% python3 -q
>>> import numpy as np
>>> import numpy.linalg as la
>>> np.set_printoptions(precision=2, suppress=True, linewidth=120)
>>> tidy = lambda a: np.round(a, 2) + 0
>>> mat = np.load("arr.npy")
>>> mat
array([[ 1.28, -1.36,  1.87],
       [ 0.65, -1.88,  1.96],
       [-0.84,  1.04, -0.17],
       [ 1.17, -1.86,  1.18],
       [ 0.77, -1.71,  1.83],
       [-0.94,  2.45, -1.56],
       [-0.73,  0.77, -0.68],
       [-2.  ,  2.33, -2.25],
       [-0.93,  1.24, -1.48],
       [ 1.64, -2.59,  2.05],
       [-1.72,  3.22, -2.63],
       [-2.38,  4.15, -3.93],
       [ 0.45,  0.39,  0.13],
       [-2.45,  3.81, -3.52],
       [-1.71,  2.5 , -2.26],
       [-1.02,  2.04, -1.72],
       [-3.81,  5.29, -5.58],
       [-3.2 ,  4.91, -5.43],
       [ 3.63, -5.5 ,  4.84],
       [-0.07, -0.52,  0.67],
       [ 0.72, -1.25,  1.03],
       [ 0.02, -0.04, -0.3 ]])
>>> Xs = mat - mat.mean(axis=0)
>>> U, sig, Vh = la.svd(Xs, full_matrices=False)
>>> tidy(sig ** 2 / (sig ** 2).sum())
array([0.99, 0.01, 0.  ])
>>> tidy(np.abs(Vh[-1]))
array([0.9 , 0.37, 0.22])
>>> np.searchsorted(np.cumsum(sig ** 2) / (sig ** 2).sum(), 0.9) + 1
np.int64(1)
>>> (np.sign(U[:, 0]) == np.sign(U[0, 0])).astype(int)
array([1, 1, 1, 1, 1, 0, 0, 0, 0, 1, 0, 0, 1, 0, 0, 0, 0, 0, 1, 1, 1, 1])
>>> la.matrix_rank(Xs)
np.int64(3)
>>> np.abs(Vh[0]).argmax()
np.int64(1)
>>> la.matrix_rank(mat, rtol=0.1)
np.int64(1)
>>> la.cond(mat) > 100
np.False_
>>> round(np.log10(la.cond(mat)))
1
>>> np.argsort(-la.norm(mat, axis=0).round(6), kind="stable")[:3]
array([1, 2, 0])
>>> tidy(la.norm(mat, 2) / la.norm(mat))
np.float64(1.0)
>>> U, sig, Vh = la.svd(mat)
>>> tidy(sig)
array([19.8 ,  1.45,  1.32])
>>> out = U[:, :1] @ np.diag(sig[:1]) @ Vh[:1]
>>> tidy(np.abs(mat - out).max())
np.float64(0.55)
>>> tidy(la.norm(mat - out) / la.norm(mat))
np.float64(0.1)
>>> Xs = (mat - mat.mean(axis=0)) / mat.std(axis=0)
>>> tidy(Xs.std(axis=0))
array([1., 1., 1.])
>>> coef = la.lstsq(np.delete(Xs, 1, axis=1), Xs[:, 1])[0]
>>> tidy(1 - np.var(Xs[:, 1] - np.delete(Xs, 1, axis=1) @ coef))
np.float64(0.98)
>>> np.abs(coef).argmax()
np.int64(1)
>>> m1 = np.array([[-1.14, 0.04, -0.06, 0.36],
...     [0.04, 0.42, -0.22, -1.07],
...     [-0.06, -0.22, -0.99, 0.33],
...     [0.36, -1.07, 0.33, -1.3]])
>>> vec = np.array([8, 0, 1, 0])
>>> y = m1 @ vec
>>> coef, lr = np.zeros(4), 1 / la.norm(m1, 2) ** 2
>>> for i in range(30):
...     coef -= lr * m1.T @ (m1 @ coef - y)
...     if i % 10 == 0: print(i, round(la.norm(m1 @ coef - y), 2))
... 
0 5.55
10 0.31
20 0.02
>>> tidy(la.cond(m1))
np.float64(2.01)
>>> tidy(coef)
array([8., 0., 1., 0.])
>>> out = np.array([[5, -5, 0], [-5, 5, -8], [-1, -6, 6], [-5, -8, -7]])
>>> tidy(out.T @ m1.T)
array([[-7.64,  3.67,  0.14, 13.32],
       [ 3.38, 11.78,  2.5 ,  1.27],
       [-3.2 ,  2.81, -6.49, 19.64]])
>>> la.matrix_rank(np.vstack([m1, out.T]))
np.int64(4)
>>> tidy(np.einsum("ik,kj->ji", m1, out))
array([[-7.64,  3.67,  0.14, 13.32],
       [ 3.38, 11.78,  2.5 ,  1.27],
       [-3.2 ,  2.81, -6.49, 19.64]])
>>> tidy(m1 @ out)
array([[-7.64,  3.38, -3.2 ],
       [ 3.67, 11.78,  2.81],
       [ 0.14,  2.5 , -6.49],
       [13.32,  1.27, 19.64]])
>>> np.vstack([m1, out.T]).shape
(7, 4)
>>> la.matrix_rank(m1 @ out)
np.int64(3)
>>> ev, evecs = la.eigh(m1)
>>> tidy(evecs.T @ evecs)
array([[1., 0., 0., 0.],
       [0., 1., 0., 0.],
       [0., 0., 1., 0.],
       [0., 0., 0., 1.]])
>>> np.abs(evecs[:, -1]).round(6).argmax()
np.int64(1)
>>> tidy(np.abs(evecs[:, -1]))
array([0.05, 0.88, 0.17, 0.44])
>>> np.unique(ev.round(6) + 0, return_counts=True)[1]
array([1, 1, 1, 1])
>>> (ev > 1e-8).sum(), (ev < -1e-8).sum()
(np.int64(1), np.int64(3))
>>> tidy(ev)
array([-2.  , -1.01, -1.  ,  1.  ])
>>> tidy(la.eigvalsh(m1 + -3 * np.eye(4)))
array([-5.  , -4.01, -4.  , -2.  ])
